>>> import numpy as np
>>> np.set_printoptions(suppress=True, linewidth=100)
>>> E = np.load("m.npy")
>>> E
array([[1, 2],
       [2, 1]])
>>> E.sum(axis=0)
array([3, 3])
>>> E - E[0]
array([[ 0,  0],
       [ 1, -1]])
>>> np.diff(E, axis=0)
array([[ 1, -1]])
>>> np.round(np.linalg.norm(E), 1)
np.float64(3.2)
>>> E.mean(axis=0)
array([1.5, 1.5])
>>> np.count_nonzero(E)
np.int64(4)
>>> np.unravel_index(np.abs(E).argmax(), E.shape)
(np.int64(0), np.int64(1))
>>> vals, evecs = np.linalg.eigh(E)
>>> vals.sum(), np.trace(E)
(np.float64(2.0), np.int64(2))
>>> np.round(np.abs(evecs[:, -1]), 1)
array([0.7, 0.7])
>>> np.round(np.linalg.eigvalsh(E @ E), 1)
array([1., 9.])
>>> np.abs(evecs[:, -1]).round(6).argmax()
np.int64(0)
>>> np.round(evecs @ np.diag(vals) @ evecs.T, 1)
array([[1., 2.],
       [2., 1.]])
>>> np.round(evecs.T @ E @ evecs, 1) + 0
array([[-1.,  0.],
       [ 0.,  3.]])
>>> np.round(evecs.T @ evecs, 1) + 0
array([[1., 0.],
       [0., 1.]])
>>> vals
array([-1.,  3.])
>>> np.round(np.linalg.eigvalsh(E + 5 * np.eye(2)), 1)
array([4., 8.])
>>> rng = np.random.default_rng(610)
>>> Y = E + rng.integers(-2, 3, (2, 1)) @ rng.integers(-2, 3, (1, 2))
>>> Y
array([[1, 2],
       [0, 1]])
>>> np.abs(Y - E).sum(axis=1)
array([0, 2])
>>> vals, evecs = np.linalg.eig(E)
>>> np.round(np.sort(np.linalg.eigvals(np.linalg.inv(E))), 1)
array([-1. ,  0.3])
>>> Y = np.array([[-1.4, 0.0], [-0.2, 0.0], [0.1, -0.1], [-0.2, -1.3]])
>>> Z = np.array([[0.4, 0.6, 1.0], [0.6, 0.3, 0.8]])
>>> M = Y @ Z
>>> M.round(1) + 0
array([[-0.6, -0.8, -1.4],
       [-0.1, -0.1, -0.2],
       [ 0. ,  0. ,  0. ],
       [-0.9, -0.5, -1.2]])
>>> round(np.trace(np.linalg.pinv(M) @ M), 1)
np.float64(2.0)
>>> np.unique(M.round(6), axis=0).shape
(4, 3)
>>> rk = np.linalg.matrix_rank(M)
>>> rk
np.int64(2)
>>> ns = np.linalg.svd(M)[2][rk:].T
>>> ns.shape
(3, 1)
>>> np.round(M @ ns, 1) + 0
array([[0.],
       [0.],
       [0.],
       [0.]])
>>> np.allclose(M @ ns, 0)
True
>>> np.round(ns @ ns.T, 1)
array([[ 0.2,  0.3, -0.3],
       [ 0.3,  0.5, -0.4],
       [-0.3, -0.4,  0.3]])
>>> np.round(ns[:, 0] / ns[np.abs(ns[:, 0]).round(6).argmax(), 0], 1)
array([ 0.6,  1. , -0.9])
>>> [int(np.linalg.matrix_rank(np.delete(M, i, axis=0))) for i in range(4)]
[2, 2, 2, 2]
>>> W0 = np.load("w.npy")
>>> W0
array([[ 0.,  0.,  1., -5.],
       [ 0.,  0.,  0.,  0.],
       [ 1.,  0.,  0.,  0.],
       [-5.,  0.,  0.,  0.]])
>>> rk = np.linalg.matrix_rank(W0)
>>> rk
np.int64(2)
>>> ns = np.linalg.svd(W0)[2][rk:].T
>>> np.linalg.matrix_rank(W0.T @ W0), np.linalg.matrix_rank(W0 @ W0.T)
(np.int64(2), np.int64(2))
>>> [int(np.linalg.matrix_rank(np.delete(W0, i, axis=0))) for i in range(4)]
[1, 2, 2, 2]
>>> [int(np.linalg.matrix_rank(W0[:, :j + 1])) for j in range(4)]
[1, 1, 2, 2]
>>> mat = np.load("run18.npy")
>>> mat
array([[-0.1,  0. , -1.2],
       [ 0.1,  0. , -1.2],
       [-0.1, -0.2,  0.8],
       [ 0.1,  0.1, -1.2],
       [ 0.1,  0.1, -0.3],
       [-0.2,  0. , -0.7],
       [ 0.1,  0.2, -2.6],
       [-0.1,  0. ,  1.1],
       [-0.1, -0.1, -1.4],
       [-0.1,  0. ,  2.5],
       [ 0.1, -0.1,  2.8],
       [ 0. ,  0. ,  0.4],
       [ 0.1,  0.1,  4.1],
       [ 0.2,  0. , -2.7],
       [ 0. ,  0. ,  2.1],
       [ 0.1,  0.1, -6. ],
       [ 0. ,  0.2,  0. ],
       [-0.1,  0.1, -1.2],
       [ 0. ,  0.1,  2.8],
       [ 0.1,  0. ,  2.4],
       [ 0.1,  0.1, -2.3],
       [-0.1, -0.1, -1.3]])
>>> # column 2 is much longer than the rest
>>> Z = mat[[19, 0]].astype(float)
>>> for _ in range(7):
...     idx = np.linalg.norm(mat[:, None] - Z, axis=-1).argmin(axis=1)
...     Z = np.array([mat[idx == j].mean(axis=0) for j in range(2)])
... 
>>> idx
array([1, 1, 0, 1, 1, 1, 1, 0, 1, 0, 0, 0, 0, 1, 0, 1, 1, 1, 0, 0, 1, 1])
>>> np.round(Z[1] - Z[0], 1) + 0
array([ 0. ,  0.1, -3.8])
>>> Z.round(1) + 0
array([[ 0. ,  0. ,  2.1],
       [ 0. ,  0.1, -1.7]])
